% python3 -q
>>> import numpy as np
>>> import numpy.linalg as la
>>> np.set_printoptions(precision=3, suppress=True, linewidth=140, floatmode="fixed")
>>> def rnd(a):
...     return np.round(a, 3) + 0
... 
>>> W0 = np.load("w.npy")
>>> W0
array([[  1.200,   0.900,   1.100,  -0.600,  -0.100,  -1.900],
       [ 12.000,  -4.000,   8.000,  -6.000, -10.000,  11.000],
       [  0.000,   0.800,   1.000,   1.300,  -0.600,   1.300],
       [  0.500,  -1.600,   0.300,   0.700,  -0.500,   0.300],
       [ -0.800,   0.400,   0.000,  -0.200,   0.300,  -0.800],
       [ -0.300,   1.900,  -0.700,  -1.500,  -0.600,   2.300],
       [ -1.200,  -0.800,   1.400,   0.400,  -2.500,  -0.300],
       [  0.300,  -0.800,  -0.400,   1.600,   0.900,  -0.300],
       [ -0.800,   0.700,  -1.600,   0.200,   0.600,   0.400],
       [ -0.600,  -0.200,   0.600,   0.500,   1.900,   1.700],
       [ -0.200,   0.100,  -0.200,  -2.200,   0.600,   0.400],
       [ -1.800,  -0.500,   0.300,   1.900,   0.700,   1.300],
       [ -0.400,   1.700,  -0.700,   0.900,   1.300,  -0.200],
       [ -0.400,  -0.800,   0.600,   1.000,  -2.600,   2.500],
       [  0.300,   1.000,   1.000,   0.800,   0.500,   0.700],
       [  1.900,   1.800,   0.600,  -0.300,  -1.000,  -1.500],
       [  0.700,   1.000,   2.400,   0.700,   0.500,  -0.300],
       [ -0.100,  -1.100,   0.600,   0.600,   0.600,   0.300],
       [ -2.900,   0.500,  -1.400,   0.700,  -0.700,   2.900],
       [  0.100,  -0.500,   2.100,  -0.700,   0.700,   0.300],
       [  0.500,   0.000,   0.300,   0.000,   1.800,  -1.100],
       [ -0.300,  -1.400,   0.000,   0.000,  -0.700,  -1.800],
       [ -0.300,   1.500,   0.700,   0.700,  -1.000,   0.100],
       [  1.600,   0.100,   0.200,  -0.300,   0.400,  -0.300],
       [ -1.300,   0.300,  -0.200,   0.400,   0.000,  -0.700],
       [  0.600,  -0.500,   0.500,   0.000,  -0.700,  -1.300],
       [  0.800,   0.200,  -0.100,  -1.600,   0.800,  -0.600],
       [  0.100,  -1.000,  -2.000,  -0.500,   1.400,   0.200],
       [ -0.400,   2.200,  -1.100,   0.900,  -0.400,  -0.400],
       [ -0.600,   0.300,   0.800,   0.300,   0.200,  -0.500],
       [ -2.300,  -0.500,   1.000,   0.000,  -0.100,   2.400],
       [ -1.000,   1.500,   0.500,   1.400,  -0.700,  -0.100],
       [  1.400,   1.900,  -0.600,   0.400,  -0.500,  -0.300]])
>>> Ac = (W0 - W0.mean(axis=0)) / W0.std(axis=0)
>>> rnd(Ac.std(axis=0))
array([1.000, 1.000, 1.000, 1.000, 1.000, 1.000])
>>> coef = la.lstsq(np.delete(Ac, 1, axis=1), Ac[:, 1])[0]
>>> np.abs(coef).argmax()
np.int64(1)
>>> cent = W0[[17, 2]].astype(float)
>>> for _ in range(7):
...     labels = la.norm(W0[:, None] - cent, axis=-1).argmin(axis=1)
...     cent = np.array([W0[labels == j].mean(axis=0) for j in range(2)])
... 
>>> labels
array([0, 1, 0, 0, 0, 0, 0, 0, 0, 0, 0, 0, 0, 0, 0, 0, 0, 0, 0, 0, 0, 0, 0, 0, 0, 0, 0, 0, 0, 0, 0, 0, 0])
>>> np.bincount(labels)
array([32,  1])
>>> np.abs(cent[1] - cent[0]).argmax()
np.int64(0)
>>> labels = W0[:, 5] > np.median(W0[:, 5])
>>> u = W0[labels].mean(axis=0) - W0[~labels].mean(axis=0)
>>> rnd(u)
array([ 0.030, -0.749,  0.367, -0.392, -0.545,  2.486])
>>> rnd((((W0 - W0.mean(axis=0)) @ u > 0) == labels).mean())
np.float64(0.788)
>>> E = np.load("arr.npy")
>>> E
array([[0, 0, 0, 0, 0, 0, 0, 0, 1, 0],
       [0, 0, 0, 1, 1, 1, 1, 0, 0, 0],
       [0, 0, 0, 0, 0, 0, 0, 1, 0, 1],
       [0, 1, 0, 0, 1, 1, 1, 0, 0, 0],
       [0, 1, 0, 1, 0, 1, 0, 0, 0, 0],
       [0, 1, 0, 1, 1, 0, 0, 0, 0, 0],
       [0, 1, 0, 1, 0, 0, 0, 0, 0, 0],
       [0, 0, 1, 0, 0, 0, 0, 0, 0, 0],
       [1, 0, 0, 0, 0, 0, 0, 0, 0, 0],
       [0, 0, 1, 0, 0, 0, 0, 0, 0, 0]])
>>> # equal to its transpose
>>> (E != 0).astype(int)
array([[0, 0, 0, 0, 0, 0, 0, 0, 1, 0],
       [0, 0, 0, 1, 1, 1, 1, 0, 0, 0],
       [0, 0, 0, 0, 0, 0, 0, 1, 0, 1],
       [0, 1, 0, 0, 1, 1, 1, 0, 0, 0],
       [0, 1, 0, 1, 0, 1, 0, 0, 0, 0],
       [0, 1, 0, 1, 1, 0, 0, 0, 0, 0],
       [0, 1, 0, 1, 0, 0, 0, 0, 0, 0],
       [0, 0, 1, 0, 0, 0, 0, 0, 0, 0],
       [1, 0, 0, 0, 0, 0, 0, 0, 0, 0],
       [0, 0, 1, 0, 0, 0, 0, 0, 0, 0]])
>>> rnd(la.det(E))
np.float64(0.0)
>>> E @ E
array([[1, 0, 0, 0, 0, 0, 0, 0, 0, 0],
       [0, 4, 0, 3, 2, 2, 1, 0, 0, 0],
       [0, 0, 2, 0, 0, 0, 0, 0, 0, 0],
       [0, 3, 0, 4, 2, 2, 1, 0, 0, 0],
       [0, 2, 0, 2, 3, 2, 2, 0, 0, 0],
       [0, 2, 0, 2, 2, 3, 2, 0, 0, 0],
       [0, 1, 0, 1, 2, 2, 2, 0, 0, 0],
       [0, 0, 0, 0, 0, 0, 0, 1, 0, 1],
       [0, 0, 0, 0, 0, 0, 0, 0, 1, 0],
       [0, 0, 0, 0, 0, 0, 0, 1, 0, 1]])
>>> rng = np.random.default_rng(23513)
>>> labels = rng.permutation(10)
>>> labels
array([6, 8, 9, 5, 7, 4, 3, 1, 2, 0])
>>> M2 = E[labels][:, labels]
>>> np.diag(M2)
array([0, 0, 0, 0, 0, 0, 0, 0, 0, 0])
>>> rnd(np.sort(np.abs(la.eigvals(M2))))
array([0.000, 0.358, 1.000, 1.000, 1.000, 1.000, 1.414, 1.414, 1.681, 3.323])
>>> M2
array([[0, 0, 0, 0, 0, 0, 1, 1, 0, 0],
       [0, 0, 0, 0, 0, 0, 0, 0, 0, 1],
       [0, 0, 0, 0, 0, 0, 0, 0, 1, 0],
       [0, 0, 0, 0, 0, 1, 1, 1, 0, 0],
       [0, 0, 0, 0, 0, 0, 0, 0, 1, 0],
       [0, 0, 0, 1, 0, 0, 1, 1, 0, 0],
       [1, 0, 0, 1, 0, 1, 0, 1, 0, 0],
       [1, 0, 0, 1, 0, 1, 1, 0, 0, 0],
       [0, 0, 1, 0, 1, 0, 0, 0, 0, 0],
       [0, 1, 0, 0, 0, 0, 0, 0, 0, 0]])
>>> np.allclose(M2, E)
False
>>> rnd(la.det(M2)), rnd(la.det(E[labels]))
(np.float64(0.0), np.float64(0.0))
>>> np.argsort(-la.norm(E, axis=0).round(6), kind="stable")[:3]
array([1, 3, 4])
>>> la.cond(E) > 100
np.True_
>>> la.matrix_rank(E, rtol=0.1)
np.int64(9)
>>> [round(float(x), 3) for x in la.svd(E, compute_uv=False)[:3]]
[3.323, 1.681, 1.414]
>>> F = np.load("test2.npy")
>>> F
array([[ 1,  1, -1, -3],
       [ 1,  1,  1, -1],
       [-1,  1,  1,  1],
       [-3, -1,  1,  1]])
>>> ev, evecs = la.eigh(F)
>>> np.abs(evecs[:, -1]).round(6).argmax()
np.int64(0)
>>> rnd(ev)
array([-2.000, -0.828,  2.000,  4.828])
>>> rnd(la.svd(F, compute_uv=False))
array([4.828, 2.000, 2.000, 0.828])
>>> rnd(evecs @ np.diag(ev) @ evecs.T)
array([[ 1.000,  1.000, -1.000, -3.000],
       [ 1.000,  1.000,  1.000, -1.000],
       [-1.000,  1.000,  1.000,  1.000],
       [-3.000, -1.000,  1.000,  1.000]])
>>> np.unique(ev.round(6) + 0, return_counts=True)[1]
array([1, 1, 1, 1])
>>> (ev > 1e-8).sum(), (ev < -1e-8).sum()
(np.int64(2), np.int64(2))
>>> rnd(la.eigvalsh(F @ F))
array([ 0.686,  4.000,  4.000, 23.314])
>>> rnd(np.abs(evecs[:, -1]))
array([0.653, 0.271, 0.271, 0.653])
>>> rnd(evecs.T @ F @ evecs)
array([[-2.000,  0.000,  0.000,  0.000],
       [ 0.000, -0.828,  0.000,  0.000],
       [ 0.000,  0.000,  2.000,  0.000],
       [ 0.000,  0.000,  0.000,  4.828]])
>>> arr = np.load("mat.npy")
>>> arr
array([[-1.000, -1.000, -2.000,  1.000,  2.000, -2.000,  2.000,  1.000,  2.000, -2.000],
       [-1.000, -1.000,  2.000, -1.000, -2.000,  2.000, -2.000, -1.000, -2.000,  2.000],
       [-2.000,  2.000,  2.000, -2.000, -4.000,  4.000, -4.000, -2.000, -4.000,  4.000],
       [ 1.000, -1.000, -2.000, -1.000,  2.000, -2.000,  2.000,  1.000,  2.000, -2.000],
       [ 2.000, -2.000, -4.000,  2.000,  2.000, -4.000,  4.000,  2.000,  4.000, -4.000],
       [-2.000,  2.000,  4.000, -2.000, -4.000,  2.000, -4.000, -2.000, -4.000,  4.000],
       [ 2.000, -2.000, -4.000,  2.000,  4.000, -4.000,  2.000,  2.000,  4.000, -4.000],
       [ 1.000, -1.000, -2.000,  1.000,  2.000, -2.000,  2.000, -1.000,  2.000, -2.000],
       [ 2.000, -2.000, -4.000,  2.000,  4.000, -4.000,  4.000,  2.000,  2.000, -4.000],
       [-2.000,  2.000,  4.000, -2.000, -4.000,  4.000, -4.000, -2.000, -4.000,  2.000]])
>>> # symmetric, so the eigenvalues are real
>>> vec = np.array([-5, 4, 5, 5, 4, 5, 3, -2, -1, -3])
>>> arr * vec
array([[  5.000,  -4.000, -10.000,   5.000,   8.000, -10.000,   6.000,  -2.000,  -2.000,   6.000],
       [  5.000,  -4.000,  10.000,  -5.000,  -8.000,  10.000,  -6.000,   2.000,   2.000,  -6.000],
       [ 10.000,   8.000,  10.000, -10.000, -16.000,  20.000, -12.000,   4.000,   4.000, -12.000],
       [ -5.000,  -4.000, -10.000,  -5.000,   8.000, -10.000,   6.000,  -2.000,  -2.000,   6.000],
       [-10.000,  -8.000, -20.000,  10.000,   8.000, -20.000,  12.000,  -4.000,  -4.000,  12.000],
       [ 10.000,   8.000,  20.000, -10.000, -16.000,  10.000, -12.000,   4.000,   4.000, -12.000],
       [-10.000,  -8.000, -20.000,  10.000,  16.000, -20.000,   6.000,  -4.000,  -4.000,  12.000],
       [ -5.000,  -4.000, -10.000,   5.000,   8.000, -10.000,   6.000,   2.000,  -2.000,   6.000],
       [-10.000,  -8.000, -20.000,  10.000,  16.000, -20.000,  12.000,  -4.000,  -2.000,  12.000],
       [ 10.000,   8.000,  20.000, -10.000, -16.000,  20.000, -12.000,   4.000,   4.000,  -6.000]])
>>> np.einsum("ij,j->i", arr, vec)
array([  2.000,   0.000,   6.000, -18.000, -24.000,   6.000, -22.000,  -4.000, -14.000,  22.000])
>>> arr @ (2 * vec)
array([  4.000,   0.000,  12.000, -36.000, -48.000,  12.000, -44.000,  -8.000, -28.000,  44.000])
>>> (arr @ vec).argmax()
np.int64(9)
>>> la.norm(arr @ vec) <= la.norm(arr, 2) * la.norm(vec) + 1e-9
np.True_
>>> arr @ np.eye(10)[8]
array([ 2.000, -2.000, -4.000,  2.000,  4.000, -4.000,  4.000,  2.000,  2.000, -4.000])
>>> arr @ np.ones(10)
array([ 0.000, -4.000, -6.000,  0.000,  2.000, -6.000,  2.000,  0.000,  2.000, -6.000])
>>> np.sign((arr @ vec).round(6))
array([ 1.000,  0.000,  1.000, -1.000, -1.000,  1.000, -1.000, -1.000, -1.000,  1.000])
>>> mat = np.load("run2.npy")
>>> mat
array([[ 3.020,  2.000, -1.000, -3.000, -2.000, -2.000,  0.000,  2.000, -3.000,  2.000],
       [ 3.000, -0.980, -2.000,  1.000,  2.000,  1.000, -2.000, -1.000, -1.000,  0.000],
       [-3.000,  1.000,  3.020, -3.000,  0.000, -2.000,  1.000, -1.000, -1.000,  1.000],
       [ 3.000, -3.000,  1.000,  1.020,  3.000,  0.000,  1.000,  0.000, -3.000, -3.000],
       [-3.000,  3.000,  2.000,  2.000,  0.020, -2.000,  1.000, -3.000,  3.000,  0.000],
       [ 3.000,  0.000,  1.000, -2.000, -2.000, -2.980,  2.000,  2.000,  1.000, -1.000],
       [ 0.000,  2.000,  1.000,  3.000, -1.000,  3.000, -0.980,  3.000, -2.000,  2.000],
       [-1.000, -3.000,  3.000,  0.000, -2.000, -2.000, -1.000,  1.020, -1.000,  2.000],
       [ 0.000, -2.000, -3.000, -1.000,  3.000, -2.000, -1.000,  2.000,  1.020,  3.000],
       [ 3.000,  2.000, -1.000, -3.000, -2.000, -2.000,  0.000,  2.000, -3.000,  2.020]])
>>> left, sv, vt = la.svd(mat)
>>> rnd(sv)
array([11.316,  9.789,  7.525,  6.825,  6.239,  4.613,  3.463,  3.143,  1.040,  0.005])
>>> M2 = left[:, :9] @ np.diag(sv[:9]) @ vt[:9]
>>> rnd(la.norm(mat - M2) / la.norm(mat))
np.float64(0.0)
>>> rnd(M2)
array([[ 3.021,  1.999, -1.000, -3.000, -2.000, -1.999,  0.002,  1.999, -3.000,  2.002],
       [ 3.000, -0.980, -2.000,  1.000,  2.000,  1.000, -2.000, -1.000, -1.000,  0.000],
       [-3.000,  1.000,  3.020, -3.000,  0.000, -2.000,  1.000, -1.000, -1.000,  1.000],
       [ 3.000, -3.000,  1.000,  1.020,  3.000,  0.000,  1.000,  0.000, -3.000, -3.000],
       [-3.000,  3.000,  2.000,  2.000,  0.020, -2.000,  1.000, -3.000,  3.000,  0.000],
       [ 3.000,  0.000,  1.000, -2.000, -2.000, -2.980,  2.000,  2.000,  1.000, -1.000],
       [ 0.000,  2.000,  1.000,  3.000, -1.000,  3.000, -0.980,  3.000, -2.000,  2.000],
       [-1.000, -3.000,  3.000,  0.000, -2.000, -2.000, -1.000,  1.020, -1.000,  2.000],
       [ 0.000, -2.000, -3.000, -1.000,  3.000, -2.000, -1.000,  2.000,  1.020,  3.000],
       [ 2.999,  2.001, -1.000, -3.000, -2.000, -2.001, -0.002,  2.001, -3.000,  2.018]])
>>> rnd(np.abs(mat - M2).max())
np.float64(0.002)
